In [1]: import numpy as np

In [2]: import numpy.linalg as la

In [3]: np.set_printoptions(suppress=True, linewidth=140)

In [4]: arr = np.load("run16.npy")

In [5]: arr
Out[5]: 
array([[ 1.,  4.,  2.,  0.,  0.],
       [ 4.,  1.,  2.,  0.,  0.],
       [ 2.,  2., -2.,  0.,  0.],
       [ 0.,  0.,  0., -3.,  0.],
       [ 0.,  0.,  0.,  0., -3.]])

In [6]: # 3 blocks once reordered

In [7]: w1 = np.array([[0, 0, 1, 1, -1],
   ...:     [1, -2, 0, 0, 0],
   ...:     [-2, 2, 2, -1, 1],
   ...:     [2, -2, 2, 2, 1],
   ...:     [2, 0, 2, -2, -2]])

In [8]: b = np.array([3, 2, -1, -5, 5])

In [9]: H = np.maximum(arr @ w1 + b, 0)

In [10]: (H > 0).astype(int)
Out[10]: 
array([[1, 0, 1, 0, 1],
       [0, 1, 1, 0, 1],
       [1, 0, 0, 0, 1],
       [0, 1, 0, 0, 1],
       [0, 1, 0, 1, 1]])

In [11]: (H > 0).mean(axis=0)
Out[11]: array([0.4, 0.6, 0.4, 0.2, 1. ])

In [12]: C = np.array([[2, 1], [1, 3], [0, -2], [-2, 2], [0, 1]])

In [13]: H @ C
Out[13]: 
array([[ 6.,  1.],
       [ 4.,  1.],
       [18., 10.],
       [ 8., 26.],
       [ 0., 19.]])

In [14]: w1 @ C
Out[14]: 
array([[-2, -1],
       [ 0, -5],
       [ 0, -1],
       [-2, -3],
       [ 8, -8]])

In [15]: (H @ C).round(6).argmax(axis=1)
Out[15]: array([0, 0, 0, 1, 1])

In [16]: data = np.load("sample13.npy")

In [17]: data
Out[17]: 
array([[5., 0., 1., 1., 1., 1.],
       [0., 1., 0., 1., 1., 2.],
       [0., 2., 0., 1., 0., 2.],
       [0., 2., 2., 2., 1., 2.],
       [0., 1., 0., 2., 1., 0.],
       [0., 0., 0., 2., 2., 2.]])

In [18]: rng = np.random.default_rng(649110)

In [19]: idx = rng.permutation(6)

In [20]: idx
Out[20]: array([5, 4, 2, 1, 3, 0])

In [21]: other = data[idx][:, idx]

In [22]: np.allclose(other, data)
Out[22]: False

In [23]: np.round(np.sort(np.abs(la.eigvals(other))), 3)
Out[23]: array([0.337, 1.   , 1.958, 1.958, 5.   , 6.191])

In [24]: round(la.det(other), 3), round(float(la.det(data[idx])), 3)
Out[24]: (np.float64(-40.0), 40.0)

In [25]: r0 = np.array([2, -2, -2, 2, -1, -3])

In [26]: other = data + np.outer(r0, np.eye(6)[2])

In [27]: other
Out[27]: 
array([[ 5.,  0.,  3.,  1.,  1.,  1.],
       [ 0.,  1., -2.,  1.,  1.,  2.],
       [ 0.,  2., -2.,  1.,  0.,  2.],
       [ 0.,  2.,  4.,  2.,  1.,  2.],
       [ 0.,  1., -1.,  2.,  1.,  0.],
       [ 0.,  0., -3.,  2.,  2.,  2.]])

In [28]: round(la.det(other) / la.det(data), 3), np.round(1 + la.solve(data, r0)[2], 3)
Out[28]: (np.float64(3.25), np.float64(3.25))

In [29]: la.matrix_rank(other - data)
Out[29]: np.int64(1)

In [30]: r0, v = data[2], data[4]

In [31]: r0 @ v
Out[31]: np.float64(4.0)

In [32]: p = (r0 @ v) / (r0 @ r0) * r0

In [33]: np.round(v - p, 3)
Out[33]: array([ 0.   ,  0.111,  0.   ,  1.556,  1.   , -0.889])

In [34]: round(float((v - p) @ r0), 3)
Out[34]: 0.0

In [35]: la.matrix_rank(np.outer(r0, v))
Out[35]: np.int64(1)

In [36]: np.outer(r0, v)
Out[36]: 
array([[0., 0., 0., 0., 0., 0.],
       [0., 2., 0., 4., 2., 0.],
       [0., 0., 0., 0., 0., 0.],
       [0., 1., 0., 2., 1., 0.],
       [0., 0., 0., 0., 0., 0.],
       [0., 2., 0., 4., 2., 0.]])

In [37]: other = np.array([[2, 1, 1],
    ...:     [0, 0, -3],
    ...:     [2, -2, -1],
    ...:     [3, -2, -3],
    ...:     [0, 3, -2],
    ...:     [-3, -1, 1]])

In [38]: other.T @ data.T
Out[38]: 
array([[ 12.,  -3.,  -3.,   4.,   6.,   0.],
       [  3.,  -1.,  -4.,  -7.,  -1.,   0.],
       [  0.,  -6.,  -7., -14., -11.,  -8.]])

In [39]: data @ other
Out[39]: 
array([[ 12.,   3.,   0.],
       [ -3.,  -1.,  -6.],
       [ -3.,  -4.,  -7.],
       [  4.,  -7., -14.],
       [  6.,  -1., -11.],
       [  0.,   0.,  -8.]])

In [40]: la.matrix_rank(data @ other)
Out[40]: np.int64(3)

In [41]: np.vstack([data, other.T]).shape
Out[41]: (9, 6)

In [42]: np.einsum("ij->j", data)
Out[42]: array([5., 6., 3., 9., 6., 9.])
